>>> import numpy as np
>>> import numpy.linalg as la
>>> np.set_printoptions(suppress=True, linewidth=100)
>>> K = np.load("mat.npy")
>>> K
array([[-1,  0,  0,  0, -3,  0,  0,  0],
       [ 0,  2,  0, -3,  0, -3,  0,  0],
       [ 0,  0,  3,  2,  0,  2,  0,  0],
       [ 0,  3,  2,  1,  0, -2,  0,  0],
       [-1,  0,  0,  0,  1,  0, -2,  1],
       [ 0, -1, -1, -2,  0, -1,  0,  0],
       [ 0,  0,  0,  0, -3,  0,  3,  0],
       [ 1,  0,  0,  0, -3,  0,  1,  0]])
>>> # splits into 2 blocks
>>> blk = np.stack([K, -2 * K, K[::-1]])
>>> blk.shape
(3, 8, 8)
>>> (blk @ K.T).shape
(3, 8, 8)
>>> np.einsum("bij,cij->bc", blk, blk)
array([[ 110, -220,   -2],
       [-220,  440,    4],
       [  -2,    4,  110]])
>>> np.round(la.det(blk), 2)
array([  390., 99840.,   390.])
>>> la.matrix_rank(blk.reshape(3, -1))
np.int64(2)
>>> blk.sum(axis=0)
array([[ 2,  0,  0,  0,  0,  0,  1,  0],
       [ 0, -2,  0,  3, -3,  3,  3,  0],
       [ 0, -1, -4, -4,  0, -3,  0,  0],
       [-1, -3, -2, -1,  1,  2, -2,  1],
       [ 1,  3,  2,  1, -1, -2,  2, -1],
       [ 0,  1,  4,  4,  0,  3,  0,  0],
       [ 0,  2,  0, -3,  3, -3, -3,  0],
       [-2,  0,  0,  0,  0,  0, -1,  0]])
>>> rng = np.random.default_rng(9770)
>>> idx = rng.permutation(8)
>>> B = K[:, idx] * rng.choice([-1, 1], 8)
>>> B
array([[ 0, -3,  1,  0,  0,  0,  0,  0],
       [ 0,  0,  0, -2,  3, -3,  0,  0],
       [-3,  0,  0,  0, -2,  2,  0,  0],
       [-2,  0,  0, -3, -1, -2,  0,  0],
       [ 0,  1,  1,  0,  0,  0, -2, -1],
       [ 1,  0,  0,  1,  2, -1,  0,  0],
       [ 0, -3,  0,  0,  0,  0,  3,  0],
       [ 0, -3, -1,  0,  0,  0,  1,  0]])
>>> U, _, vt = la.svd(K.T @ B)
>>> np.round(U @ vt, 2) + 0
array([[ 0.,  0., -1.,  0.,  0.,  0.,  0.,  0.],
       [ 0.,  0.,  0., -1.,  0.,  0.,  0.,  0.],
       [-1.,  0.,  0.,  0.,  0.,  0.,  0.,  0.],
       [ 0.,  0.,  0.,  0., -1.,  0.,  0.,  0.],
       [ 0.,  1.,  0.,  0.,  0.,  0.,  0.,  0.],
       [ 0.,  0.,  0.,  0.,  0.,  1.,  0.,  0.],
       [ 0.,  0.,  0.,  0.,  0.,  0.,  1.,  0.],
       [ 0.,  0.,  0.,  0.,  0.,  0.,  0., -1.]])
>>> idx
array([2, 4, 0, 1, 3, 5, 6, 7])
>>> x = np.array([-2, 5, 0, -1, 2, 1, 5, -5])
>>> B @ (2 * x)
array([-30,  10,   8,   6,   0,   0,   0, -20])
>>> np.sign((B @ x).round(6))
array([-1,  1,  1,  1,  0,  0,  0, -1])
>>> (B @ x).argmax()
np.int64(1)
>>> mat = np.load("layer1.npy")
>>> mat
array([[19.68, 59.72, -1.1 , 22.04, 38.25, 59.41],
       [19.1 , 61.73, -0.79, 20.84, 40.92, 61.71],
       [19.19, 59.39, -1.29, 20.62, 41.17, 61.03],
       [20.88, 60.08, -0.67, 19.08, 40.76, 60.27],
       [19.  , 60.46, -2.6 , 19.56, 41.  , 59.8 ],
       [19.  , 58.65,  1.29, 20.44, 40.43, 59.51],
       [17.49, 60.6 , -0.59, 20.25, 38.84, 60.15],
       [20.13, 58.99, -0.25, 21.47, 38.99, 57.78],
       [20.09, 58.37,  0.41, 21.8 , 40.9 , 60.18],
       [17.27, 59.22, -0.82, 20.56, 41.73, 61.29],
       [20.01, 60.92,  0.53, 18.29, 39.51, 60.25],
       [18.95, 60.92, -0.21, 19.23, 39.14, 59.42],
       [20.24, 59.93, -1.09, 20.14, 39.58, 61.01],
       [19.  , 59.33,  0.06, 19.47, 39.08, 58.65],
       [19.73, 62.55,  0.39, 20.14, 40.79, 58.32],
       [20.43, 60.36, -0.18, 18.66, 39.24, 59.37],
       [20.03, 58.92, -0.74, 19.72, 40.6 , 60.76],
       [19.59, 58.79,  1.53, 18.79, 39.89, 59.51],
       [19.84, 60.91,  0.27, 19.06, 40.77, 59.71],
       [20.19, 60.73, -0.13, 20.75, 41.39, 59.83],
       [19.33, 60.05, -1.1 , 20.12, 40.91, 61.8 ],
       [20.29, 60.2 , -0.66, 20.4 , 38.12, 58.  ],
       [19.35, 60.57,  1.15, 18.05, 40.68, 58.64],
       [19.08, 61.32, -1.51, 19.32, 39.37, 61.69],
       [20.26, 59.  ,  0.3 , 18.87, 42.45, 61.5 ],
       [20.05, 59.24, -0.54, 18.45, 39.43, 60.82],
       [19.94, 58.17,  0.98, 19.23, 40.62, 59.44],
       [19.68, 60.73,  0.51, 19.43, 39.4 , 60.19],
       [19.49, 60.65, -0.3 , 21.36, 38.64, 60.91],
       [20.77, 58.64,  1.01, 18.69, 38.62, 59.37],
       [20.07, 60.73,  1.01, 19.36, 39.66, 61.14],
       [19.8 , 59.29,  0.37, 21.14, 40.73, 61.11],
       [20.22, 60.21, -1.27, 19.68, 39.72, 61.18],
       [21.04, 58.7 , -0.85, 20.83, 39.5 , 58.96]])
>>> B = mat / la.norm(mat, axis=1, keepdims=True)
>>> C2 = B @ B.T
>>> np.round(la.norm(B, axis=1), 2)
array([1., 1., 1., 1., 1., 1., 1., 1., 1., 1., 1., 1., 1., 1., 1., 1., 1., 1., 1., 1., 1., 1., 1.,
       1., 1., 1., 1., 1., 1., 1., 1., 1., 1., 1.])
>>> theta = np.radians(135)
>>> R = np.eye(8)
>>> R[7, 7] = R[3, 3] = np.cos(theta)
>>> R[7, 3], R[3, 7] = -np.sin(theta), np.sin(theta)
>>> R.round(2)
array([[ 1.  ,  0.  ,  0.  ,  0.  ,  0.  ,  0.  ,  0.  ,  0.  ],
       [ 0.  ,  1.  ,  0.  ,  0.  ,  0.  ,  0.  ,  0.  ,  0.  ],
       [ 0.  ,  0.  ,  1.  ,  0.  ,  0.  ,  0.  ,  0.  ,  0.  ],
       [ 0.  ,  0.  ,  0.  , -0.71,  0.  ,  0.  ,  0.  ,  0.71],
       [ 0.  ,  0.  ,  0.  ,  0.  ,  1.  ,  0.  ,  0.  ,  0.  ],
       [ 0.  ,  0.  ,  0.  ,  0.  ,  0.  ,  1.  ,  0.  ,  0.  ],
       [ 0.  ,  0.  ,  0.  ,  0.  ,  0.  ,  0.  ,  1.  ,  0.  ],
       [ 0.  ,  0.  ,  0.  , -0.71,  0.  ,  0.  ,  0.  , -0.71]])
>>> B = K @ R.T
>>> B.round(2)
array([[-1.  ,  0.  ,  0.  ,  0.  , -3.  ,  0.  ,  0.  ,  0.  ],
       [ 0.  ,  2.  ,  0.  ,  2.12,  0.  , -3.  ,  0.  ,  2.12],
       [ 0.  ,  0.  ,  3.  , -1.41,  0.  ,  2.  ,  0.  , -1.41],
       [ 0.  ,  3.  ,  2.  , -0.71,  0.  , -2.  ,  0.  , -0.71],
       [-1.  ,  0.  ,  0.  ,  0.71,  1.  ,  0.  , -2.  , -0.71],
       [ 0.  , -1.  , -1.  ,  1.41,  0.  , -1.  ,  0.  ,  1.41],
       [ 0.  ,  0.  ,  0.  ,  0.  , -3.  ,  0.  ,  3.  ,  0.  ],
       [ 1.  ,  0.  ,  0.  ,  0.  , -3.  ,  0.  ,  1.  ,  0.  ]])
>>> np.round(np.abs(B - K).max(axis=0), 2)
array([0.  , 0.  , 0.  , 5.12, 0.  , 0.  , 0.  , 2.12])
>>> np.round(la.svd(K, compute_uv=False), 2), np.round(la.svd(B, compute_uv=False), 2)
(array([6.08, 6.03, 4.97, 2.61, 1.64, 1.32, 0.72, 0.53]), array([6.08, 6.03, 4.97, 2.61, 1.64, 1.32, 0.72, 0.53]))
>>> Ac = mat - mat.mean(axis=0)
>>> V = la.svd(Ac)[2][:1]
>>> B = Ac - Ac @ V.T @ V
>>> np.round(np.diag(V.T @ V), 2)
array([0.06, 0.03, 0.13, 0.02, 0.25, 0.52])
>>> la.norm(B, axis=1).round(6).argmax()
np.int64(14)
>>> np.round(B.std(axis=0), 2)
array([0.73, 0.99, 0.78, 1.01, 0.81, 0.54])
>>> np.round(np.cov(Ac @ V.T, rowvar=False), 2)
np.float64(1.76)
>>> idx = mat[:, 3] > np.median(mat[:, 3])
>>> r0 = mat[idx].mean(axis=0) - mat[~idx].mean(axis=0)
>>> np.argsort(-np.abs(r0).round(6), kind="stable")
array([3, 2, 0, 1, 4, 5])
>>> idx.astype(int)
array([1, 1, 1, 0, 0, 1, 1, 1, 1, 1, 0, 0, 1, 0, 1, 0, 1, 0, 0, 1, 1, 1, 0, 0, 0, 0, 0, 0, 1, 0, 0,
       1, 0, 1])
>>> ((mat - mat.mean(axis=0)) @ r0 > 0).astype(int)
array([1, 1, 1, 0, 1, 1, 1, 1, 1, 1, 0, 0, 1, 0, 0, 0, 1, 0, 0, 1, 1, 1, 0, 0, 0, 0, 0, 0, 1, 0, 0,
       1, 0, 1])
>>> np.round(la.norm(mat, 2) / la.norm(mat), 2)
np.float64(1.0)
>>> np.round(np.abs(la.svd(mat)[2][-1]), 2)
array([0.41, 0.04, 0.66, 0.17, 0.44, 0.41])
>>> M = np.array([[0, -1, 3, 2, 0, 2, 0, 0],
...     [0, -1, -2, 2, 1, 3, -1, 0],
...     [0, 0, 3, -3, 0, 3, 0, -1],
...     [0, 0, 0, 0, 0, -3, -1, -1],
...     [0, 0, 0, 0, 2, 3, 3, 0],
...     [0, 0, 0, 0, 0, 1, 2, 3],
...     [0, 0, 0, 0, 0, 0, -2, -2],
...     [0, 0, 0, 0, 0, 0, 0, 1]])
>>> M
array([[ 0, -1,  3,  2,  0,  2,  0,  0],
       [ 0, -1, -2,  2,  1,  3, -1,  0],
       [ 0,  0,  3, -3,  0,  3,  0, -1],
       [ 0,  0,  0,  0,  0, -3, -1, -1],
       [ 0,  0,  0,  0,  2,  3,  3,  0],
       [ 0,  0,  0,  0,  0,  1,  2,  3],
       [ 0,  0,  0,  0,  0,  0, -2, -2],
       [ 0,  0,  0,  0,  0,  0,  0,  1]])
>>> M @ M
array([[  0,   1,  11, -11,  -1,   2,   3,   1],
       [  0,   1,  -4,   4,   1,  -9,  10,  11],
       [  0,   0,   9,  -9,   0,  21,   9,   8],
       [  0,   0,   0,   0,   0,  -3,  -4,  -8],
       [  0,   0,   0,   0,   4,   9,   6,   3],
       [  0,   0,   0,   0,   0,   1,  -2,   2],
       [  0,   0,   0,   0,   0,   0,   4,   2],
       [  0,   0,   0,   0,   0,   0,   0,   1]])
>>> la.matrix_rank(M - M[0, 0] * np.eye(8))
np.int64(7)
>>> W = np.array([[-2, 1, 2, 2],
...     [1, 2, 2, 0],
...     [-2, -1, -2, -2],
...     [-2, 2, 2, 1],
...     [1, 2, -1, 2],
...     [2, -2, -2, -1],
...     [0, 1, -2, 0],
...     [0, 0, 2, -2]])
>>> beta = np.array([0, 2, 1, 2])
>>> act = np.maximum(M @ W + beta, 0)
>>> (act > 0).astype(int)
array([[0, 0, 0, 0],
       [1, 1, 1, 1],
       [1, 0, 0, 0],
       [0, 1, 1, 1],
       [1, 1, 0, 1],
       [1, 1, 1, 0],
       [0, 0, 1, 1],
       [0, 1, 1, 0]])
>>> act
array([[0, 0, 0, 0],
       [6, 1, 2, 7],
       [6, 0, 0, 0],
       [0, 7, 7, 7],
       [8, 3, 0, 3],
       [2, 2, 1, 0],
       [0, 0, 1, 6],
       [0, 2, 3, 0]])
>>> np.round((act > 0).mean(axis=0), 2)
array([0.5 , 0.62, 0.62, 0.5 ])
>>> la.matrix_rank(act)
np.int64(4)
>>> W2 = np.array([[-3, -5, 5], [-3, -5, 1], [5, -3, 3], [5, 4, -4]])
>>> act @ W2
array([[  0,   0,   0],
       [ 24, -13,   9],
       [-18, -30,  30],
       [ 49, -28,   0],
       [-18, -43,  31],
       [ -7, -23,  15],
       [ 35,  21, -21],
       [  9, -19,  11]])
>>> K @ K
array([[  4,   0,   0,   0,   0,   0,   6,  -3],
       [  0,  -2,  -3,  -3,   0,   3,   0,   0],
       [  0,   4,  11,   4,   0,   0,   0,   0],
       [  0,  11,  10,   0,   0,  -5,   0,   0],
       [  1,   0,   0,   0,   7,   0,  -7,   1],
       [  0,  -7,  -6,   1,   0,   6,   0,   0],
       [  3,   0,   0,   0, -12,   0,  15,  -3],
       [  2,   0,   0,   0,  -9,   0,   9,  -3]])
>>> la.matrix_power(K, 4)
array([[  28,    0,    0,    0,  -45,    0,   87,  -21],
       [   0,  -62,  -75,   -3,    0,   27,    0,    0],
       [   0,   80,  149,   32,    0,   -8,    0,    0],
       [   0,   53,  107,    2,    0,    3,    0,    0],
       [  -8,    0,    0,    0,  124,    0, -139,   22],
       [   0,  -41,  -71,    3,    0,   10,    0,    0],
       [  39,    0,    0,    0, -237,    0,  300,  -57],
       [  20,    0,    0,    0, -144,    0,  183,  -33]])
>>> (K - K.T) / 2
array([[ 0. ,  0. ,  0. ,  0. , -1. ,  0. ,  0. , -0.5],
       [ 0. ,  0. ,  0. , -3. ,  0. , -1. ,  0. ,  0. ],
       [ 0. ,  0. ,  0. ,  0. ,  0. ,  1.5,  0. ,  0. ],
       [ 0. ,  3. ,  0. ,  0. ,  0. ,  0. ,  0. ,  0. ],
       [ 1. ,  0. ,  0. ,  0. ,  0. ,  0. ,  0.5,  2. ],
       [ 0. ,  1. , -1.5,  0. ,  0. ,  0. ,  0. ,  0. ],
       [ 0. ,  0. ,  0. ,  0. , -0.5,  0. ,  0. , -0.5],
       [ 0.5,  0. ,  0. ,  0. , -2. ,  0. ,  0.5,  0. ]])
>>> U, sig, vt = la.svd(M)
>>> sig.round(2)
array([7.2 , 5.42, 4.74, 3.45, 2.41, 0.7 , 0.28, 0.  ])
>>> B = U[:, :7] @ np.diag(sig[:7]) @ vt[:7]
>>> B.round(2) + 0
array([[ 0., -1.,  3.,  2.,  0.,  2.,  0.,  0.],
       [ 0., -1., -2.,  2.,  1.,  3., -1.,  0.],
       [ 0.,  0.,  3., -3.,  0.,  3.,  0., -1.],
       [ 0.,  0.,  0.,  0.,  0., -3., -1., -1.],
       [ 0.,  0.,  0.,  0.,  2.,  3.,  3.,  0.],
       [ 0.,  0.,  0.,  0.,  0.,  1.,  2.,  3.],
       [ 0.,  0.,  0.,  0.,  0.,  0., -2., -2.],
       [ 0.,  0.,  0.,  0.,  0.,  0.,  0.,  1.]])
>>> la.matrix_rank(M, rtol=0.05)
np.int64(6)
>>> la.matrix_rank(B)
np.int64(7)
>>> feats = np.loadtxt("block17.csv", delimiter=",")
>>> feats
array([[-2., -6., -6.,  7., -6.],
       [ 7., -3., -3.,  5.,  9.],
       [-6., -9.,  3., -6.,  8.],
       [-5., -3.,  2.,  7., -4.],
       [-5.,  0.,  8.,  0., -7.],
       [ 9.,  7., -9.,  6., -5.],
       [ 5., -9., -4.,  0., -4.],
       [ 0., -8.,  2., -3.,  1.],
       [ 1., -9.,  6., -6.,  1.],
       [ 2.,  9.,  5., -6.,  4.],
       [ 7., -8., -1., -5., -9.],
       [-5.,  6.,  1.,  5.,  9.]])
>>> idx = feats[:, 1] > np.median(feats[:, 1])
>>> r0 = feats[idx].mean(axis=0) - feats[~idx].mean(axis=0)
>>> idx.astype(int)
array([0, 1, 0, 1, 1, 1, 0, 0, 0, 1, 0, 1])
>>> data = np.load("test14.npy")
>>> data
array([[ 2,  0, -1, -1,  3,  0, -2, -1, -3,  3, -1],
       [ 0,  2,  0, -1, -1,  3,  0, -2, -1, -3,  3],
       [-1,  0,  2,  0, -1, -1,  3,  0, -2, -1, -3],
       [-1, -1,  0,  2,  0, -1, -1,  3,  0, -2, -1],
       [ 3, -1, -1,  0,  2,  0, -1, -1,  3,  0, -2],
       [ 0,  3, -1, -1,  0,  2,  0, -1, -1,  3,  0],
       [-2,  0,  3, -1, -1,  0,  2,  0, -1, -1,  3],
       [-1, -2,  0,  3, -1, -1,  0,  2,  0, -1, -1],
       [-3, -1, -2,  0,  3, -1, -1,  0,  2,  0, -1],
       [ 3, -3, -1, -2,  0,  3, -1, -1,  0,  2,  0],
       [-1,  3, -3, -1, -2,  0,  3, -1, -1,  0,  2]])
>>> # symmetric, so the eigenvalues are real
>>> x = np.array([2, -2, 2, 1, 2, -1, -2, 0, 0, 0, 2])
>>> y = data @ x
>>> beta, lr = np.zeros(11), 1 / la.norm(data, 2) ** 2
>>> for i in range(200):
...     beta -= lr * data.T @ (data @ beta - y)
...     if i % 50 == 0: print(i, round(la.norm(data @ beta - y), 2))
... 
0 15.35
50 0.69
100 0.37
150 0.24
>>> round(float(la.cond(data)), 2)
13.98
>>> B = M + rng.integers(-2, 3, (8, 7)) @ rng.integers(-2, 3, (7, 8))
>>> B
array([[ -3,  -1,   6,  10,   7,   3,   4,   1],
       [ -3,   7,  -4,  -7,  -2,  -6,   0,   3],
       [ 18, -12,  -4,   3,  -2,   6,  -2,  -6],
       [ 10,  -7,   2,   0,   0,  -4,   1, -11],
       [ -7,   2,   7,  -8,   5,   1,  -3,   1],
       [  6,  -3,  -1,  -5,   1,  -1,  -3,   1],
       [ -4,   0,  -3,   1,   0,   0,   2,  -6],
       [  0,   3,   5,   1,   7,   1,  -2,   5]])
>>> la.matrix_rank(B - M, tol=1e-8)
np.int64(7)
>>> B - M
array([[ -3,   0,   3,   8,   7,   1,   4,   1],
       [ -3,   8,  -2,  -9,  -3,  -9,   1,   3],
       [ 18, -12,  -7,   6,  -2,   3,  -2,  -5],
       [ 10,  -7,   2,   0,   0,  -1,   2, -10],
       [ -7,   2,   7,  -8,   3,  -2,  -6,   1],
       [  6,  -3,  -1,  -5,   1,  -2,  -5,  -2],
       [ -4,   0,  -3,   1,   0,   0,   4,  -4],
       [  0,   3,   5,   1,   7,   1,  -2,   4]])
